In [1]: import numpy as np

In [2]: np.set_printoptions(suppress=True, linewidth=200)

In [3]: rnd = lambda a: np.round(a, 2) + 0

In [4]: X = np.load("data.npy")

In [5]: print(X)
[[ 0  0  0 -2  0  0  0  0  0  0  1  0]
 [-3 -3  0  0  2  0  0 -3  0  0  0  1]
 [ 0 -1  0  0 -1 -1  3  0  0  2 -2  3]
 [ 2  0  0  0  2  0 -3  0  2  0 -3 -3]]

In [6]: W1 = np.array([[-2, -1, -3],
   ...:     [-2, 1, -2],
   ...:     [0, -1, 1],
   ...:     [3, 2, 1],
   ...:     [3, -1, 1],
   ...:     [2, -2, -3],
   ...:     [0, 1, 2],
   ...:     [0, 1, 3],
   ...:     [-1, -2, -1],
   ...:     [1, -3, 0],
   ...:     [2, -3, -2],
   ...:     [1, -1, -2]])

In [7]: beta = np.array([-2, 4, -5])

In [8]: H = np.maximum(X @ W1 + beta, 0)

In [9]: print(np.linalg.matrix_rank(H))
3

In [10]: print(H)
[[ 0  0  0]
 [17  0  1]
 [ 0  6  3]
 [ 0  5  0]]

In [11]: C = np.array([[0, 1], [0, 2], [1, 2]])

In [12]: print((H @ C).round(6).argmax(axis=1))
[0 1 1 1]

In [13]: print(W1 @ C)
[[ -3 -10]
 [ -2  -4]
 [  1   0]
 [  1   9]
 [  1   3]
 [ -3  -8]
 [  2   6]
 [  3   8]
 [ -1  -7]
 [  0  -5]
 [ -2  -8]
 [ -2  -5]]

In [14]: u = np.array([0, 3, 1])

In [15]: print(np.convolve(X[0], u))
[ 0  0  0  0 -6 -2  0  0  0  0  0  3  1  0]

In [16]: F = np.loadtxt("test12.csv", delimiter=",")

In [17]: print(F)
[[ 4.  0.  4. 10. 16. 14. 14.  6. 14.  0.  2. 16.]
 [ 0.  0.  0.  0.  0.  0.  0.  0.  0.  0.  0.  0.]
 [ 4.  0.  4. 10. 16. 14. 14.  6. 14.  0.  2. 16.]
 [10.  0. 10. 25. 40. 35. 35. 15. 35.  0.  5. 40.]
 [16.  0. 16. 40. 64. 56. 56. 24. 56.  0.  8. 64.]
 [14.  0. 14. 35. 56. 49. 49. 21. 49.  0.  7. 56.]
 [14.  0. 14. 35. 56. 49. 49. 21. 49.  0.  7. 56.]
 [ 6.  0.  6. 15. 24. 21. 21.  9. 21.  0.  3. 24.]
 [14.  0. 14. 35. 56. 49. 49. 21. 49.  0.  7. 56.]
 [ 0.  0.  0.  0.  0.  0.  0.  0.  0.  0.  0.  0.]
 [ 2.  0.  2.  5.  8.  7.  7.  3.  7.  0.  1.  8.]
 [16.  0. 16. 40. 64. 56. 56. 24. 56.  0.  8. 64.]]

In [18]: Uu, sv, Vt = np.linalg.svd(F)

In [19]: print(rnd(sv))
[318.   0.   0.   0.   0.   0.   0.   0.   0.   0.   0.   0.]

In [20]: A2 = Uu[:, :1] @ np.diag(sv[:1]) @ Vt[:1]

In [21]: print(np.linalg.matrix_rank(A2))
1

In [22]: print(rnd(np.abs(F - A2).max()))
0.0
